$ ipython --no-banner

In [1]: import numpy as np

In [2]: from numpy import linalg as LA

In [3]: np.set_printoptions(precision=1, suppress=True, linewidth=200, sign=" ")

In [4]: def tidy(a):
   ...:     return np.round(a, 1) + 0
   ...: 

In [5]: feats = np.load("a.npy")

In [6]: tidy(feats)
Out[6]: 
array([[  9.6, -21.9,  -0.1, -20. ,   0. ,  -1.9,  15. , -11.2],
       [  8.7, -18.2,  -0.3, -16.4,  -0.1,  -1.8,  13.3,  -9.7],
       [  8. , -15.4,  -0.5, -13.7,  -0.1,  -1.7,  11.8,  -8.5],
       [  5.9,  -9.3,  -0.8,  -7.9,  -0.5,  -1.4,   8.2,  -5.8],
       [  3.1,  -4.1,  -1. ,  -3.1,  -1. ,  -1. ,   4.1,  -3. ],
       [  1.9,  -2.7,  -1. ,  -1.9,  -1.2,  -0.8,   2.5,  -2.1],
       [  1.7,  -2.5,  -0.9,  -1.7,  -1.2,  -0.8,   2.3,  -1.9],
       [  0.3,  -1.2,  -0.6,  -0.8,  -1. ,  -0.4,   0.6,  -0.9],
       [  0.1,  -0.9,  -0.5,  -0.6,  -0.8,  -0.3,   0.3,  -0.6],
       [  0. ,  -0.7,  -0.4,  -0.5,  -0.7,  -0.2,   0.2,  -0.4],
       [  0. ,  -0.6,  -0.3,  -0.4,  -0.6,  -0.2,   0.1,  -0.4],
       [  0. ,  -0.3,  -0.2,  -0.2,  -0.3,  -0.1,   0. ,  -0.2],
       [  0.5,   1.1,   0.5,   0.9,   1.1,   0.2,   0.2,   0.4],
       [  1.1,   2.3,   0.9,   1.9,   2.1,   0.4,   0.6,   0.8],
       [  3.1,   5.6,   1.8,   4.9,   4.7,   0.7,   1.8,   1.6],
       [  5. ,   8.6,   2.4,   7.8,   6.8,   0.8,   2.8,   2.3],
       [  6.8,  11.7,   2.9,  10.7,   8.8,   1. ,   3.9,   2.9],
       [ 12.8,  22.4,   4.5,  21. ,  15.1,   1.3,   7.2,   5.1],
       [ 15.3,  26.9,   5.1,  25.4,  17.5,   1.5,   8.5,   6. ],
       [ 17.3,  30.7,   5.5,  29.2,  19.6,   1.6,   9.6,   6.8],
       [ 19.4,  34.8,   5.9,  33.1,  21.6,   1.6,  10.7,   7.7],
       [ 24. ,  43.9,   6.9,  42.1,  26.2,   1.8,  13.1,   9.5],
       [ 24.3,  44.4,   6.9,  42.6,  26.5,   1.8,  13.2,   9.6],
       [ 24.7,  45.3,   7. ,  43.5,  26.9,   1.8,  13.4,   9.8]])

In [7]: Ac = feats - feats.mean(axis=0)

In [8]: Uu, s, vt = LA.svd(Ac, full_matrices=False)

In [9]: tidy(s ** 2 / (s ** 2).sum())
Out[9]: array([ 0.9,  0.1,  0. ,  0. ,  0. ,  0. ,  0. ,  0. ])

In [10]: print(np.searchsorted(np.cumsum(s ** 2) / (s ** 2).sum(), 0.9) + 1)
1

In [11]: np.abs(vt[0]).argmax()
Out[11]: np.int64(1)

In [12]: tidy(s)
Out[12]: array([ 147. ,   36.2,    5.7,    0. ,    0. ,    0. ,    0. ,    0. ])

In [13]: tidy((s ** 2).sum() ** 2 / (s ** 4).sum())
Out[13]: np.float64(1.1)

In [14]: np.abs(Uu[:, 0]).argmax()
Out[14]: np.int64(23)

In [15]: Uu, s, vt = LA.svd(feats, full_matrices=False)

In [16]: tidy(s)
Out[16]: array([ 166. ,   48.4,    5.7,    0. ,    0. ,    0. ,    0. ,    0. ])

In [17]: print(tidy(np.sqrt((s ** 2).sum())), tidy(LA.norm(feats)))
173.0 173.0

In [18]: Uu.shape, s.shape, vt.shape
Out[18]: ((24, 8), (8,), (8, 8))

In [19]: rank = LA.matrix_rank(feats)

In [20]: rank
Out[20]: np.int64(3)

In [21]: null = LA.svd(feats)[2][rank:].T

In [22]: null.shape
Out[22]: (8, 5)

In [23]: tidy(null @ null.T)
Out[23]: 
array([[ 0.6,  0. ,  0. , -0.1, -0.1,  0.1, -0.4,  0.2],
       [ 0. ,  0.5,  0. , -0.5, -0.1,  0. ,  0.1, -0.1],
       [ 0. ,  0. ,  0.7,  0.1, -0.4, -0.1,  0. , -0.1],
       [-0.1, -0.5,  0.1,  0.5,  0.1,  0.1,  0. , -0.1],
       [-0.1, -0.1, -0.4,  0.1,  0.4, -0.2, -0.1, -0.2],
       [ 0.1,  0. , -0.1,  0.1, -0.2,  0.9,  0.1, -0.1],
       [-0.4,  0.1,  0. ,  0. , -0.1,  0.1,  0.6,  0.2],
       [ 0.2, -0.1, -0.1, -0.1, -0.2, -0.1,  0.2,  0.8]])

In [24]: [int(LA.matrix_rank(feats[:, :j + 1])) for j in range(8)]
Out[24]: [1, 2, 3, 3, 3, 3, 3, 3]

In [25]: [int(LA.matrix_rank(feats[:i])) for i in range(1, len(feats) + 1)]
Out[25]: [1, 2, 3, 3, 3, 3, 3, 3, 3, 3, 3, 3, 3, 3, 3, 3, 3, 3, 3, 3, 3, 3, 3, 3]

In [26]: G = np.cov(feats, rowvar=False)

In [27]: tidy(LA.eigvalsh(G)[::-1])
Out[27]: array([ 939.3,   56.8,    1.4,    0. ,    0. ,    0. ,    0. ,    0. ])

In [28]: tidy(feats.std(axis=0))
Out[28]: array([  8.3,  19.5,   2.9,  18.3,  10.1,   1.2,   5.3,   5.8])

In [29]: tidy(np.corrcoef(feats.T))
Out[29]: 
array([[ 1. ,  0.8,  0.9,  0.8,  0.9,  0.6,  0.8,  0.6],
       [ 0.8,  1. ,  0.9,  1. ,  1. ,  0.9,  0.3,  1. ],
       [ 0.9,  0.9,  1. ,  0.9,  1. ,  0.9,  0.6,  0.9],
       [ 0.8,  1. ,  0.9,  1. ,  1. ,  0.9,  0.4,  1. ],
       [ 0.9,  1. ,  1. ,  1. ,  1. ,  0.9,  0.6,  0.8],
       [ 0.6,  0.9,  0.9,  0.9,  0.9,  1. ,  0.1,  1. ],
       [ 0.8,  0.3,  0.6,  0.4,  0.6,  0.1,  1. ,  0.1],
       [ 0.6,  1. ,  0.9,  1. ,  0.8,  1. ,  0.1,  1. ]])

In [30]: print(G.shape)
(8, 8)

In [31]: np.argsort(-feats.std(axis=0).round(6), kind="stable")
Out[31]: array([ 1,  3,  4,  0,  7,  6,  2,  5])

In [32]: tidy(np.median(feats, axis=0))
Out[32]: array([ 5.4,  0.4,  0.2,  0.3,  0.5,  0.1,  4. ,  0.1])

In [33]: m1 = np.load("out4.npy")

In [34]: m1
Out[34]: 
array([[ 3,  4,  3,  1,  3,  0,  4,  4,  1],
       [ 3,  1,  1,  3,  3,  5,  4,  3,  1],
       [ 0,  4,  0,  4,  2,  3,  2,  5,  1],
       [ 5,  5,  0,  2,  4,  2,  3,  5,  1],
       [ 3,  0,  2,  1,  5,  5,  3,  5,  1],
       [ 0,  5,  0,  4,  1,  4,  1,  2,  2],
       [ 0,  0,  0,  3,  2,  0,  0,  2,  5],
       [ 5,  0,  4,  4,  4,  4,  4,  3,  0],
       [ 3,  4,  3,  1,  3,  0,  4,  4,  1]])

In [35]: G = m1.T @ m1

In [36]: np.diag(G)
Out[36]: array([  86,   99,   39,   73,   93,   95,   87,  133,   35])

In [37]: np.allclose(G, G.T)
Out[37]: True

In [38]: tidy(LA.svd(m1, compute_uv=False) ** 2)
Out[38]: array([ 568.3,   64.5,   51.2,   26.6,   14.4,    8.8,    4. ,    2.2,    0. ])

In [39]: rng = np.random.default_rng(54350)

In [40]: lab = rng.permutation(9)

In [41]: lab
Out[41]: array([ 3,  8,  1,  2,  5,  0,  7,  6,  4])

In [42]: M2 = m1[lab][:, lab]

In [43]: print(M2)
[[ 2  1  5  0  2  5  5  3  4]
 [ 1  1  4  3  0  3  4  4  3]
 [ 3  1  1  1  5  3  3  4  3]
 [ 4  1  4  0  3  0  5  2  2]
 [ 4  2  5  0  4  0  2  1  1]
 [ 1  1  4  3  0  3  4  4  3]
 [ 4  0  0  4  4  5  3  4  4]
 [ 3  5  0  0  0  0  2  0  2]
 [ 1  1  0  2  5  3  5  3  5]]

In [44]: print(np.allclose(M2, m1))
False

In [45]: np.trace(M2)
Out[45]: np.int64(19)

In [46]: np.diag(M2)
Out[46]: array([ 2,  1,  1,  0,  4,  3,  3,  0,  5])

In [47]: X = np.load("arr.npy")

In [48]: print(X)
[[  6  24   4  13   6   7   5   4  13]
 [  5   8  13  11   3  15   2   2   5]
 [  5  16  19  14  12  17   3   7  10]
 [  0   0   0   0   0   0   0   0   0]
 [  2   6   2   4   3   0   3   0   2]
 [  2   8   9   3   0   8   1   0   1]
 [  4   9   7  12  17  10   4  14   8]
 [ 12  33  14  25  14  23   9  13  17]
 [  7  14  15  15   6  15   5   2   7]
 [  5  17  15  20   3  15   4   2  14]
 [  6   9  10  12   8  16   4   9   4]
 [ 18  18   6  20  20  19   7  22   9]
 [ 10  16   3  13  14  15   6  13   7]
 [ 10  17   7  20   9   4   6   9  13]
 [  4   1   1   9   8   8   3   9   3]
 [  3   8  10  11  12   9   2   7   9]
 [  0   0   0   0   0   0   0   0   0]
 [  2  15   4  13   3   0   5   0  11]
 [  8  18   7  12  20  17   4  18  10]
 [  4   1   1   9   8   8   3   9   3]
 [  3   0   4   8   3   7   1   2   4]]

In [49]: G = np.cov(X, rowvar=False)

In [50]: tidy(LA.eigvalsh(G)[::-1])
Out[50]: array([ 216.4,   55.3,   31.2,    9.7,    8.7,    2.7,    0.9,    0.6,    0. ])

In [51]: np.median(X, axis=0)
Out[51]: array([  5.,   9.,   7.,  12.,   8.,   9.,   4.,   7.,   7.])

In [52]: G.shape
Out[52]: (9, 9)

In [53]: tidy(np.corrcoef(X[:, 2], X[:, 3])[0, 1])
Out[53]: np.float64(0.6)

In [54]: np.argwhere(np.triu(np.abs(np.corrcoef(X.T)) > 0.8, 1))
Out[54]: 
array([[ 0,  6],
       [ 1,  3],
       [ 1,  6],
       [ 1,  8],
       [ 3,  6],
       [ 3,  8],
       [ 4,  7]])

In [55]: lab = feats[:, 4] > np.median(feats[:, 4])

In [56]: u = feats[lab].mean(axis=0) - feats[~lab].mean(axis=0)

In [57]: print(((feats - feats.mean(axis=0)) @ u > 0).astype(int))
[ 0  0  0  0  0  0  0  0  0  0  0  0  0  0  0  0  1  1  1  1  1  1  1  1]

In [58]: tidy(u)
Out[58]: array([  9.6,  29.6,   4.7,  27.5,  15.3,   2.1,   2.2,   9. ])

In [59]: M2 = X[0, 0] * X[1:] - np.outer(X[1:, 0], X[0])

In [60]: M2
Out[60]: 
array([[   0,  -72,   58,    1,  -12,   55,  -13,   -8,  -35],
       [   0,  -24,   94,   19,   42,   67,   -7,   22,   -5],
       [   0,    0,    0,    0,    0,    0,    0,    0,    0],
       [   0,  -12,    4,   -2,    6,  -14,    8,   -8,  -14],
       [   0,    0,   46,   -8,  -12,   34,   -4,   -8,  -20],
       [   0,  -42,   26,   20,   78,   32,    4,   68,   -4],
       [   0,  -90,   36,   -6,   12,   54,   -6,   30,  -54],
       [   0,  -84,   62,   -1,   -6,   41,   -5,  -16,  -49],
       [   0,  -18,   70,   55,  -12,   55,   -1,   -8,   19],
       [   0,  -90,   36,   -6,   12,   54,   -6,   30,  -54],
       [   0, -324,  -36, -114,   12,  -12,  -48,   60, -180],
       [   0, -144,  -22,  -52,   24,   20,  -14,   38,  -88],
       [   0, -138,    2,  -10,   -6,  -46,  -14,   14,  -52],
       [   0,  -90,  -10,    2,   24,   20,   -2,   38,  -34],
       [   0,  -24,   48,   27,   54,   33,   -3,   30,   15],
       [   0,    0,    0,    0,    0,    0,    0,    0,    0],
       [   0,   42,   16,   52,    6,  -14,   20,   -8,   40],
       [   0,  -84,   10,  -32,   72,   46,  -16,   76,  -44],
       [   0,  -90,  -10,    2,   24,   20,   -2,   38,  -34],
       [   0,  -72,   12,    9,    0,   21,   -9,    0,  -15]])

In [61]: np.flatnonzero(~M2.round(6).any(axis=1))
Out[61]: array([  2,  15])

In [62]: Uu, s, vt = LA.svd(X)

In [63]: evecs = vt[:(s > 1e-8).sum()]

In [64]: vec = X[4] + 5 * X[5] + rng.integers(2) * np.eye(9)[1]

In [65]: vec
Out[65]: array([ 12.,  47.,  47.,  19.,   3.,  40.,   8.,   0.,   7.])

In [66]: tidy(LA.norm(vec - evecs.T @ evecs @ vec))
Out[66]: np.float64(0.2)

In [67]: tidy(evecs.T @ evecs)
Out[67]: 
array([[ 1. ,  0. ,  0. ,  0.1,  0. ,  0. , -0.1,  0. , -0.1],
       [ 0. ,  1. ,  0. , -0.1,  0. ,  0. ,  0.1,  0. ,  0.1],
       [ 0. ,  0. ,  1. ,  0.1,  0. ,  0. , -0.1,  0. , -0.1],
       [ 0.1, -0.1,  0.1,  0.8, -0.1,  0. ,  0.3,  0.1,  0.2],
       [ 0. ,  0. ,  0. , -0.1,  1. ,  0. ,  0.1,  0. ,  0.1],
       [ 0. ,  0. ,  0. ,  0. ,  0. ,  1. ,  0. ,  0. ,  0. ],
       [-0.1,  0.1, -0.1,  0.3,  0.1,  0. ,  0.6, -0.1, -0.3],
       [ 0. ,  0. ,  0. ,  0.1,  0. ,  0. , -0.1,  1. , -0.1],
       [-0.1,  0.1, -0.1,  0.2,  0.1,  0. , -0.3, -0.1,  0.8]])

In [68]: print(tidy(np.diag(evecs.T @ evecs)))
[ 1.   1.   1.   0.8  1.   1.   0.6  1.   0.8]

In [69]: A = np.load("data.npy")

In [70]: A
Out[70]: 
array([[ 0,  0,  0,  0,  1,  0],
       [ 0,  0,  0,  0,  0,  0],
       [ 0,  0,  0,  0,  0,  0],
       [ 0,  0,  0,  0,  1,  0],
       [ 1,  0,  0,  1,  0,  0],
       [ 0,  0,  0,  0,  0,  0]])

In [71]: tidy(np.trace(LA.pinv(A) @ A))
Out[71]: np.float64(2.0)

In [72]: print(tidy(A @ LA.pinv(A) @ A))
[[ 0.  0.  0.  0.  1.  0.]
 [ 0.  0.  0.  0.  0.  0.]
 [ 0.  0.  0.  0.  0.  0.]
 [ 0.  0.  0.  0.  1.  0.]
 [ 1.  0.  0.  1.  0.  0.]
 [ 0.  0.  0.  0.  0.  0.]]

In [73]: print(np.abs(np.diag(LA.qr(A)[1])) > 1e-9)
[ True False False False  True False]

In [74]: F = np.load("case10.npy")

In [75]: F
Out[75]: 
array([[ 1, -2,  1,  2,  0, -3,  2,  1, -3, -2,  3],
       [-2,  1, -2,  1,  2,  0, -3,  2,  1, -3, -2],
       [ 1, -2,  1, -2,  1,  2,  0, -3,  2,  1, -3],
       [ 2,  1, -2,  1, -2,  1,  2,  0, -3,  2,  1],
       [ 0,  2,  1, -2,  1, -2,  1,  2,  0, -3,  2],
       [-3,  0,  2,  1, -2,  1, -2,  1,  2,  0, -3],
       [ 2, -3,  0,  2,  1, -2,  1, -2,  1,  2,  0],
       [ 1,  2, -3,  0,  2,  1, -2,  1, -2,  1,  2],
       [-3,  1,  2, -3,  0,  2,  1, -2,  1, -2,  1],
       [-2, -3,  1,  2, -3,  0,  2,  1, -2,  1, -2],
       [ 3, -2, -3,  1,  2, -3,  0,  2,  1, -2,  1]])

In [76]: vals, evecs = LA.eigh(F)

In [77]: np.abs(evecs[:, -1]).round(6).argmax()
Out[77]: np.int64(0)

In [78]: print(tidy(evecs @ np.diag(vals) @ evecs.T))
[[ 1. -2.  1.  2.  0. -3.  2.  1. -3. -2.  3.]
 [-2.  1. -2.  1.  2.  0. -3.  2.  1. -3. -2.]
 [ 1. -2.  1. -2.  1.  2.  0. -3.  2.  1. -3.]
 [ 2.  1. -2.  1. -2.  1.  2.  0. -3.  2.  1.]
 [ 0.  2.  1. -2.  1. -2.  1.  2.  0. -3.  2.]
 [-3.  0.  2.  1. -2.  1. -2.  1.  2.  0. -3.]
 [ 2. -3.  0.  2.  1. -2.  1. -2.  1.  2.  0.]
 [ 1.  2. -3.  0.  2.  1. -2.  1. -2.  1.  2.]
 [-3.  1.  2. -3.  0.  2.  1. -2.  1. -2.  1.]
 [-2. -3.  1.  2. -3.  0.  2.  1. -2.  1. -2.]
 [ 3. -2. -3.  1.  2. -3.  0.  2.  1. -2.  1.]]

In [79]: tidy(np.abs(evecs[:, -1]))
Out[79]: array([ 0.5,  0.1,  0.3,  0.2,  0.2,  0.4,  0.2,  0.2,  0.3,  0.1,  0.5])

In [80]: print(tidy(vals.sum()), np.trace(F))
11.0 11

In [81]: tidy(LA.eigvalsh(F @ F))
Out[81]: array([   0.1,    1.6,    2.2,    3.7,    9.7,   10.2,   52.3,   59.1,   62.2,   92.2,  123.7])

In [82]: print(tidy(LA.svd(F, compute_uv=False)))
[ 11.1   9.6   7.9   7.7   7.2   3.2   3.1   1.9   1.5   1.3   0.3]

In [83]: tidy(evecs.T @ F @ evecs)
Out[83]: 
array([[-7.9,  0. ,  0. ,  0. ,  0. ,  0. ,  0. ,  0. ,  0. ,  0. ,  0. ],
       [ 0. , -7.7,  0. ,  0. ,  0. ,  0. ,  0. ,  0. ,  0. ,  0. ,  0. ],
       [ 0. ,  0. , -3.2,  0. ,  0. ,  0. ,  0. ,  0. ,  0. ,  0. ,  0. ],
       [ 0. ,  0. ,  0. , -3.1,  0. ,  0. ,  0. ,  0. ,  0. ,  0. ,  0. ],
       [ 0. ,  0. ,  0. ,  0. ,  0.3,  0. ,  0. ,  0. ,  0. ,  0. ,  0. ],
       [ 0. ,  0. ,  0. ,  0. ,  0. ,  1.3,  0. ,  0. ,  0. ,  0. ,  0. ],
       [ 0. ,  0. ,  0. ,  0. ,  0. ,  0. ,  1.5,  0. ,  0. ,  0. ,  0. ],
       [ 0. ,  0. ,  0. ,  0. ,  0. ,  0. ,  0. ,  1.9,  0. ,  0. ,  0. ],
       [ 0. ,  0. ,  0. ,  0. ,  0. ,  0. ,  0. ,  0. ,  7.2,  0. ,  0. ],
       [ 0. ,  0. ,  0. ,  0. ,  0. ,  0. ,  0. ,  0. ,  0. ,  9.6,  0. ],
       [ 0. ,  0. ,  0. ,  0. ,  0. ,  0. ,  0. ,  0. ,  0. ,  0. , 11.1]])

In [84]: np.unique(vals.round(6) + 0, return_counts=True)[1]
Out[84]: array([ 1,  1,  1,  1,  1,  1,  1,  1,  1,  1,  1])
